$ python -q
>>> import numpy as np
>>> from numpy import linalg as LA
>>> np.set_printoptions(precision=3, suppress=True, linewidth=100, legacy="1.25")
>>> def rd(a):
...     return np.round(a, 3) + 0
... 
>>> K = np.load("run19.npy")
>>> K
array([[  1,  -3,   9, -27],
       [  1,  -2,   4,  -8],
       [  1,  -1,   1,  -1],
       [  1,   0,   0,   0],
       [  1,   1,   1,   1],
       [  1,   2,   4,   8],
       [  1,   3,   9,  27]])
>>> LA.norm(K, axis=1).argmax()
0
>>> rd(LA.norm(K, 1)), rd(LA.norm(K, np.inf))
(72.0, 40.0)
>>> Y = np.c_[K[:, :2] @ np.array([[1, 2], [0, 3]]), np.array([0, -2, -2, 0, 1, 0, -2])]
>>> Y
array([[ 1, -7,  0],
       [ 1, -4, -2],
       [ 1, -1, -2],
       [ 1,  2,  0],
       [ 1,  5,  1],
       [ 1,  8,  0],
       [ 1, 11, -2]])
>>> LA.matrix_rank(Y)
3
>>> rd(LA.lstsq(K, Y[:, 0])[0])
array([1., 0., 0., 0.])
>>> rd(LA.norm(Y - K @ LA.lstsq(K, Y)[0], axis=0))
array([0.   , 0.   , 0.802])
>>> vec = np.array([7, 4, 2, 0])
>>> y = K @ vec
>>> b, lr = np.zeros(4), 1 / LA.norm(K, 2) ** 2
>>> for i in range(150):
...     b -= lr * K.T @ (K @ b - y)
...     if i % 50 == 0: print(i, round(LA.norm(K @ b - y), 3))
... 
0 39.43
50 12.418
100 11.251
>>> rd(LA.cond(K))
23.421
>>> rd(b)
array([2.002, 1.222, 2.725, 0.344])
>>> rng = np.random.default_rng(478520)
>>> lab = rng.permutation(4)
>>> Y = K[:, lab] * rng.choice([-1, 1], 4)
>>> Y
array([[  1,  -3,   9,  27],
       [  1,  -2,   4,   8],
       [  1,  -1,   1,   1],
       [  1,   0,   0,   0],
       [  1,   1,   1,  -1],
       [  1,   2,   4,  -8],
       [  1,   3,   9, -27]])
>>> Uu, _, Vt = LA.svd(K.T @ Y)
>>> rd(Uu @ Vt)
array([[ 1.,  0.,  0.,  0.],
       [ 0.,  1.,  0.,  0.],
       [ 0.,  0.,  1.,  0.],
       [ 0.,  0.,  0., -1.]])
>>> rd(LA.lstsq(K, Y)[0])
array([[ 1.,  0.,  0.,  0.],
       [ 0.,  1.,  0.,  0.],
       [ 0.,  0.,  1.,  0.],
       [ 0.,  0.,  0., -1.]])
>>> J = np.load("sample4.npy")
>>> J
array([[ 0.  ,  0.  ,  0.  ,  0.  ,  0.  ,  0.  ,  0.  ,  0.  ],
       [ 0.09, -0.05, -0.11, -0.16,  0.03, -0.04,  0.1 ,  0.01],
       [ 0.54, -0.3 , -0.66, -0.96,  0.18, -0.24,  0.6 ,  0.06],
       [-1.08,  0.6 ,  1.32,  1.92, -0.36,  0.48, -1.2 , -0.12],
       [ 0.  ,  0.  ,  0.  ,  0.  ,  0.  ,  0.  ,  0.  ,  0.  ],
       [-0.09,  0.05,  0.11,  0.16, -0.03,  0.04, -0.1 , -0.01],
       [ 0.81, -0.45, -0.99, -1.44,  0.27, -0.36,  0.9 ,  0.09],
       [-0.45,  0.25,  0.55,  0.8 , -0.15,  0.2 , -0.5 , -0.05],
       [ 1.17, -0.65, -1.43, -2.08,  0.39, -0.52,  1.3 ,  0.13],
       [-0.09,  0.05,  0.11,  0.16, -0.03,  0.04, -0.1 , -0.01],
       [ 0.18, -0.1 , -0.22, -0.32,  0.06, -0.08,  0.2 ,  0.02],
       [-0.63,  0.35,  0.77,  1.12, -0.21,  0.28, -0.7 , -0.07],
       [ 0.27, -0.15, -0.33, -0.48,  0.09, -0.12,  0.3 ,  0.03],
       [ 0.72, -0.4 , -0.88, -1.28,  0.24, -0.32,  0.8 ,  0.08]])
>>> Uu, sigma, Vt = LA.svd(J)
>>> np.argmax(sigma[:-1] / (sigma[1:] + 1e-6)) + 1
1
>>> rd(sigma)
array([5.964, 0.   , 0.   , 0.   , 0.   , 0.   , 0.   , 0.   ])
>>> Y = Uu[:, :1] @ np.diag(sigma[:1]) @ Vt[:1]
>>> LA.matrix_rank(Y)
1
>>> rd(LA.norm(J - Y, 2)), rd(sigma[1])
(0.0, 0.0)
>>> rd(LA.norm(J - Y) / LA.norm(J))
0.0
>>> rd(np.abs(J - Y).max())
0.0
>>> Y = np.array([[2]])
>>> W2 = np.array([[1, 1, 0, 0, 2, 2, 1],
...     [0, 0, 2, 1, 1, 0, 0],
...     [1, 1, 2, 2, 0, 1, 0],
...     [0, 2, 1, 1, 0, 1, 1],
...     [2, 1, 2, 0, 1, 2, 0],
...     [1, 1, 2, 1, 2, 0, 0],
...     [1, 1, 1, 0, 1, 2, 0]])
>>> E = np.block([[Y, np.array([[2, 2, -1, 0, 0, 2, 1]])], [np.zeros((7, 1)), W2]])
>>> E
array([[ 2.,  2.,  2., -1.,  0.,  0.,  2.,  1.],
       [ 0.,  1.,  1.,  0.,  0.,  2.,  2.,  1.],
       [ 0.,  0.,  0.,  2.,  1.,  1.,  0.,  0.],
       [ 0.,  1.,  1.,  2.,  2.,  0.,  1.,  0.],
       [ 0.,  0.,  2.,  1.,  1.,  0.,  1.,  1.],
       [ 0.,  2.,  1.,  2.,  0.,  1.,  2.,  0.],
       [ 0.,  1.,  1.,  2.,  1.,  2.,  0.,  0.],
       [ 0.,  1.,  1.,  1.,  0.,  1.,  2.,  0.]])
>>> f = np.array([-2, -2, 1, 1, 0, 0, 3, 2])
>>> Y = E + np.outer(f, np.eye(8)[1])
>>> rd(LA.det(Y) / LA.det(E)), rd(1 + LA.solve(E, f)[1])
(-0.793, -0.793)
>>> Y
array([[ 2.,  0.,  2., -1.,  0.,  0.,  2.,  1.],
       [ 0., -1.,  1.,  0.,  0.,  2.,  2.,  1.],
       [ 0.,  1.,  0.,  2.,  1.,  1.,  0.,  0.],
       [ 0.,  2.,  1.,  2.,  2.,  0.,  1.,  0.],
       [ 0.,  0.,  2.,  1.,  1.,  0.,  1.,  1.],
       [ 0.,  2.,  1.,  2.,  0.,  1.,  2.,  0.],
       [ 0.,  4.,  1.,  2.,  1.,  2.,  0.,  0.],
       [ 0.,  3.,  1.,  1.,  0.,  1.,  2.,  0.]])
>>> LA.matrix_rank(Y - E)
1
>>> rd(LA.matrix_power(E, 2))
array([[ 4.,  8.,  8.,  5.,  2., 11.,  9.,  4.],
       [ 0.,  8.,  6., 11.,  3., 10.,  8.,  1.],
       [ 0.,  4.,  5.,  7.,  5.,  1.,  5.,  1.],
       [ 0.,  4.,  8., 10.,  8.,  5.,  6.,  3.],
       [ 0.,  3.,  5., 10.,  6.,  5.,  4.,  1.],
       [ 0.,  8.,  7., 12.,  7., 10.,  8.,  2.],
       [ 0.,  7.,  7., 11.,  6.,  5.,  9.,  2.],
       [ 0.,  6.,  5., 10.,  5.,  8.,  5.,  1.]])
>>> np.trace(E)
7.0
>>> (E + E.T) / 2
array([[ 2. ,  1. ,  1. , -0.5,  0. ,  0. ,  1. ,  0.5],
       [ 1. ,  1. ,  0.5,  0.5,  0. ,  2. ,  1.5,  1. ],
       [ 1. ,  0.5,  0. ,  1.5,  1.5,  1. ,  0.5,  0.5],
       [-0.5,  0.5,  1.5,  2. ,  1.5,  1. ,  1.5,  0.5],
       [ 0. ,  0. ,  1.5,  1.5,  1. ,  0. ,  1. ,  0.5],
       [ 0. ,  2. ,  1. ,  1. ,  0. ,  1. ,  2. ,  0.5],
       [ 1. ,  1.5,  0.5,  1.5,  1. ,  2. ,  0. ,  1. ],
       [ 0.5,  1. ,  0.5,  0.5,  0.5,  0.5,  1. ,  0. ]])
>>> np.allclose(E, E.T)
False
>>> rd(np.sort(np.abs(LA.eigvals(E))))
array([0.696, 0.696, 1.427, 1.427, 1.835, 2.   , 2.465, 6.496])
>>> W0 = np.load("case7.npy")
>>> rd(W0)
array([[-0.066, -0.375,  0.516, -0.277,  0.183, -0.326, -0.28 , -0.109, -0.06 ],
       [ 0.459,  0.121,  0.547,  0.488, -0.26 , -0.194, -0.101, -0.068,  0.277],
       [ 0.197, -0.274,  0.051,  0.229,  0.565,  0.474,  0.307, -0.186,  0.349],
       [ 0.131,  0.271,  0.312, -0.592, -0.021,  0.496, -0.279,  0.198,  0.249],
       [ 0.229, -0.308, -0.401,  0.203, -0.179,  0.086, -0.514,  0.421,  0.213],
       [ 0.295, -0.559,  0.105, -0.259, -0.246, -0.031,  0.497,  0.391, -0.127],
       [ 0.164, -0.314, -0.011,  0.002,  0.152,  0.09 , -0.357, -0.365, -0.459],
       [-0.328,  0.003,  0.097, -0.042, -0.198, -0.162,  0.244, -0.04 ,  0.275],
       [-0.393, -0.114,  0.324,  0.342, -0.365,  0.564, -0.006,  0.072, -0.347],
       [-0.164, -0.348, -0.17 , -0.167, -0.434,  0.09 , -0.083, -0.551,  0.441],
       [-0.524, -0.238,  0.141,  0.165,  0.32 , -0.129, -0.187,  0.368,  0.271]])
>>> proj = W0 @ LA.solve(W0.T @ W0, W0.T)
>>> rd(LA.eigvalsh(proj))
array([0., 0., 1., 1., 1., 1., 1., 1., 1., 1., 1.])
>>> np.trace(proj)
9.0
>>> def softmax(z):
...     e = np.exp(z - z.max(axis=-1, keepdims=True))
...     return e / e.sum(axis=-1, keepdims=True)
... 
>>> rd(softmax(10 * W0[1]))
array([0.202, 0.007, 0.486, 0.27 , 0.   , 0.   , 0.001, 0.001, 0.033])
>>> att = W0 @ W0.T / np.sqrt(9)
>>> softmax(att).round(6).argmax(axis=1)
array([ 0,  1,  2,  3,  4,  5,  6,  7,  8,  9, 10])
>>> Y = np.c_[W0[:, :3] @ np.array([[-4, 3, 0], [3, 5, 1], [-2, 5, -5]]), np.array([1, 9, 3, 1, 2, -2, 8, -7, -2, 3, 9])]
>>> rd(Y)
array([[-1.895,  0.511, -2.956,  1.   ],
       [-2.566,  4.712, -2.612,  9.   ],
       [-1.711, -0.527, -0.529,  3.   ],
       [-0.336,  3.31 , -1.29 ,  1.   ],
       [-1.039, -2.853,  1.695,  2.   ],
       [-3.065, -1.383, -1.084, -2.   ],
       [-1.577, -1.134, -0.262,  8.   ],
       [ 1.125, -0.48 , -0.484, -7.   ],
       [ 0.583, -0.129, -1.734, -2.   ],
       [-0.05 , -3.08 ,  0.5  ,  3.   ],
       [ 1.102, -2.058, -0.941,  9.   ]])
>>> rd(LA.norm(LA.qr(W0)[0].T @ Y, axis=0) ** 2 / ((Y ** 2).sum(axis=0) + 1e-12))
array([1.   , 1.   , 1.   , 0.674])
>>> LA.matrix_rank(Y)
4
>>> F = np.loadtxt("test15.csv", delimiter=",")
>>> F
array([[ 3., -2.,  0.,  0.,  0.,  0.,  0.,  0.,  0.,  2.,  0., -3.,  3.,  0.,  0.,  0.],
       [ 0.,  0.,  0.,  0.,  2.,  0.,  3.,  0.,  1., -3.,  0.,  0., -2.,  0.,  2.,  0.],
       [ 0.,  0.,  0.,  0.,  0.,  0.,  0.,  0.,  2.,  0.,  0.,  0.,  0.,  0.,  0.,  0.],
       [ 0., -2., -1., -3., -1.,  0.,  0., -1., -3.,  0.,  0.,  0.,  0.,  0., -2.,  0.],
       [ 0., -3.,  0.,  1.,  1.,  2.,  0.,  0.,  3.,  3.,  1.,  3., -2.,  0.,  0.,  2.],
       [-1., -3.,  0.,  0.,  2.,  0.,  0.,  0.,  0.,  0.,  0.,  0.,  0., -3.,  0., -2.],
       [ 0., -1.,  3.,  0.,  0.,  0.,  0.,  0.,  0.,  0., -2.,  0.,  0.,  0.,  0.,  0.],
       [ 0.,  0., -2., -1.,  0.,  0.,  0.,  1.,  0.,  0.,  0., -2.,  0.,  0.,  0.,  0.]])
>>> G = F.T @ F
>>> rd(LA.eigvalsh(G)[::-1])
array([59.138, 46.759, 30.536, 27.673, 18.477, 12.682,  3.942,  1.792,  0.   ,  0.   ,  0.   ,
        0.   ,  0.   ,  0.   ,  0.   ,  0.   ])
>>> (F @ F.T).shape
(8, 8)
>>> rd(LA.svd(F, compute_uv=False) ** 2)
array([59.138, 46.759, 30.536, 27.673, 18.477, 12.682,  3.942,  1.792])
>>> LA.matrix_rank(G)
8
>>> np.trace(G), (F ** 2).sum()
(201.0, 201.0)
>>> Y = np.array([[9, -8],
...     [-7, -2],
...     [-7, -3],
...     [-1, 2],
...     [-4, 3],
...     [-4, 2],
...     [5, 3],
...     [9, -3],
...     [0, 3],
...     [-6, -7],
...     [-1, -1],
...     [-8, -1],
...     [-2, -8],
...     [9, -2],
...     [1, 5],
...     [-4, 5]])
>>> np.vstack([F, Y.T]).shape
(10, 16)
>>> np.einsum("ik,kj->ji", F, Y)
array([[ 47.,  31.,   0.,  17., -39., -15., -12.,  40.],
       [-55.,  65.,   6., -18.,  25.,  16.,  -5.,   3.]])
>>> LA.matrix_rank(F @ Y)
2
>>> Y.T @ F.T
array([[ 47.,  31.,   0.,  17., -39., -15., -12.,  40.],
       [-55.,  65.,   6., -18.,  25.,  16.,  -5.,   3.]])
>>> np.einsum("ij,ij->i", F, F)
array([35., 31.,  4., 29., 51., 27., 14., 10.])
>>> M = np.load("mat.npy")
>>> M
array([[ 4.,  5.,  2.,  5., -5., -5.,  0.,  0.],
       [-4., -4., -5.,  2.,  0., -1.,  0.,  0.],
       [ 5., -4., -5.,  4.,  1., -3.,  0.,  0.],
       [ 5., -4.,  2.,  2., -3., -5.,  0.,  0.],
       [-2., -4., -2.,  1.,  1.,  3.,  0.,  0.],
       [ 0.,  2., -2.,  1.,  4.,  1.,  0.,  0.],
       [ 0.,  0.,  0.,  0.,  0.,  0.,  1., -4.],
       [ 0.,  0.,  0.,  0.,  0.,  0., -5.,  3.]])
>>> # 2 blocks once reordered
>>> lab = rng.permutation(8)
>>> lab
array([6, 2, 3, 1, 4, 0, 5, 7])
>>> Y = M[lab][:, lab]
>>> np.allclose(Y, M)
False
>>> rd(LA.det(Y)), rd(LA.det(M[lab]))
(-372385.0, -372385.0)
>>> np.diag(Y)
array([ 1., -5.,  2., -4.,  1.,  4.,  1.,  3.])
>>> rd(LA.norm(M, 2))
14.069
>>> rd(LA.norm(M, axis=0))
array([9.274, 9.644, 8.124, 7.141, 7.211, 8.367, 5.099, 5.   ])
>>> rd(LA.norm(M, 1)), rd(LA.norm(M, np.inf))
(23.0, 26.0)
>>> M[6] @ M[7]
-17.0
>>> LA.norm(M, axis=1).argmax()
0
>>> rd(LA.norm(M) ** 2 / LA.norm(M, 2) ** 2)
2.369
>>> (M != 0).astype(int)
array([[1, 1, 1, 1, 1, 1, 0, 0],
       [1, 1, 1, 1, 0, 1, 0, 0],
       [1, 1, 1, 1, 1, 1, 0, 0],
       [1, 1, 1, 1, 1, 1, 0, 0],
       [1, 1, 1, 1, 1, 1, 0, 0],
       [0, 1, 1, 1, 1, 1, 0, 0],
       [0, 0, 0, 0, 0, 0, 1, 1],
       [0, 0, 0, 0, 0, 0, 1, 1]])
>>> (LA.matrix_power((M != 0) + (M.T != 0) + np.eye(8), 8) > 0).astype(int)
array([[1, 1, 1, 1, 1, 1, 0, 0],
       [1, 1, 1, 1, 1, 1, 0, 0],
       [1, 1, 1, 1, 1, 1, 0, 0],
       [1, 1, 1, 1, 1, 1, 0, 0],
       [1, 1, 1, 1, 1, 1, 0, 0],
       [1, 1, 1, 1, 1, 1, 0, 0],
       [0, 0, 0, 0, 0, 0, 1, 1],
       [0, 0, 0, 0, 0, 0, 1, 1]])
>>> M @ M
array([[ 41., -18.,   3.,  38., -58., -76.,   0.,   0.],
       [-15.,   6.,  43., -45.,   5.,  28.,   0.,   0.],
       [ 29.,  35.,  67.,   3., -53., -26.,   0.,   0.],
       [ 62.,  27.,  40.,  21., -52., -51.,   0.,   0.],
       [  1.,  12.,  20., -20.,  18.,  21.,   0.,   0.],
       [-21., -18.,  -8.,   3.,   3.,  12.,   0.,   0.],
       [  0.,   0.,   0.,   0.,   0.,   0.,  21., -16.],
       [  0.,   0.,   0.,   0.,   0.,   0., -20.,  29.]])
>>> X = np.loadtxt("data.csv", delimiter=",")
>>> X
array([[  3.,   2.,   7.,   9.,   1.,   5.,   5.,   3.,   1.,   8.,   7.,   5.],
       [  7.,   5.,   8.,  13.,   2.,   6.,  11.,   5.,   3.,  16.,  12.,   5.],
       [ 16.,   6.,  17.,  16.,   8.,   9.,  11.,  13.,  10.,  19.,  20.,  11.],
       [ 18.,  12.,  18.,  25.,  14.,   9.,  20.,  16.,  11.,  20.,  21.,  18.],
       [ 25.,  21.,  24.,  30.,  17.,  12.,  23.,  20.,  14.,  29.,  30.,  27.],
       [ 30.,  30.,  27.,  30.,  26.,  19.,  31.,  20.,  20.,  37.,  37.,  36.],
       [ 36.,  33.,  27.,  38.,  35.,  20.,  35.,  26.,  20.,  37.,  42.,  38.],
       [ 38.,  37.,  27.,  47.,  40.,  28.,  44.,  34.,  22.,  40.,  44.,  44.],
       [ 41.,  40.,  28.,  47.,  41.,  36.,  46.,  43.,  24.,  49.,  44.,  53.],
       [ 44.,  47.,  34.,  54.,  41.,  44.,  53.,  49.,  31.,  58.,  44.,  54.],
       [ 52.,  56.,  35.,  63.,  42.,  45.,  59.,  52.,  39.,  61.,  45.,  55.],
       [ 53.,  58.,  40.,  63.,  43.,  47.,  60.,  60.,  39.,  67.,  46.,  58.],
       [ 62.,  66.,  48.,  68.,  43.,  48.,  61.,  62.,  40.,  68.,  52.,  58.],
       [ 66.,  66.,  52.,  72.,  52.,  56.,  61.,  67.,  43.,  76.,  58.,  65.],
       [ 66.,  73.,  61.,  75.,  59.,  61.,  68.,  67.,  51.,  76.,  66.,  74.],
       [ 74.,  80.,  69.,  77.,  61.,  67.,  71.,  76.,  58.,  77.,  74.,  75.],
       [ 78.,  84.,  69.,  85.,  67.,  74.,  73.,  85.,  58.,  83.,  82.,  76.],
       [ 84.,  90.,  78.,  88.,  74.,  76.,  76.,  86.,  66.,  90.,  85.,  81.],
       [ 89.,  96.,  86.,  91.,  83.,  80.,  85.,  91.,  71.,  93.,  90.,  82.],
       [ 89., 100.,  90., 100.,  90.,  83.,  88.,  97.,  74., 101.,  90.,  85.],
       [ 93., 102.,  97., 106.,  91.,  92.,  91., 102.,  75., 104.,  92.,  94.],
       [ 98., 110., 103., 112.,  92., 100.,  91., 103.,  78., 108.,  96., 103.],
       [ 99., 116., 112., 118.,  97., 101.,  99., 104.,  84., 109.,  96., 107.],
       [105., 124., 117., 123.,  97., 104., 104., 105.,  89., 116., 102., 112.],
       [114., 126., 124., 125.,  99., 111., 113., 114.,  96., 125., 102., 113.],
       [120., 132., 133., 131., 107., 112., 115., 119., 105., 128., 106., 118.],
       [124., 132., 133., 140., 110., 113., 115., 124., 108., 134., 109., 127.],
       [129., 138., 137., 143., 110., 120., 118., 131., 111., 138., 109., 128.],
       [137., 143., 140., 148., 112., 128., 120., 137., 114., 143., 117., 133.],
       [144., 149., 143., 155., 114., 133., 123., 146., 121., 148., 120., 137.],
       [151., 157., 148., 156., 118., 139., 123., 146., 126., 155., 121., 141.],
       [160., 163., 148., 164., 121., 146., 125., 154., 127., 155., 130., 145.],
       [165., 169., 151., 165., 121., 148., 133., 159., 136., 163., 133., 148.],
       [167., 177., 160., 167., 124., 150., 133., 161., 137., 166., 139., 157.]])
>>> lab = X[:, 4] > np.median(X[:, 4])
>>> f = X[lab].mean(axis=0) - X[~lab].mean(axis=0)
>>> (((X - X.mean(axis=0)) @ f > 0) == lab).mean()
1.0
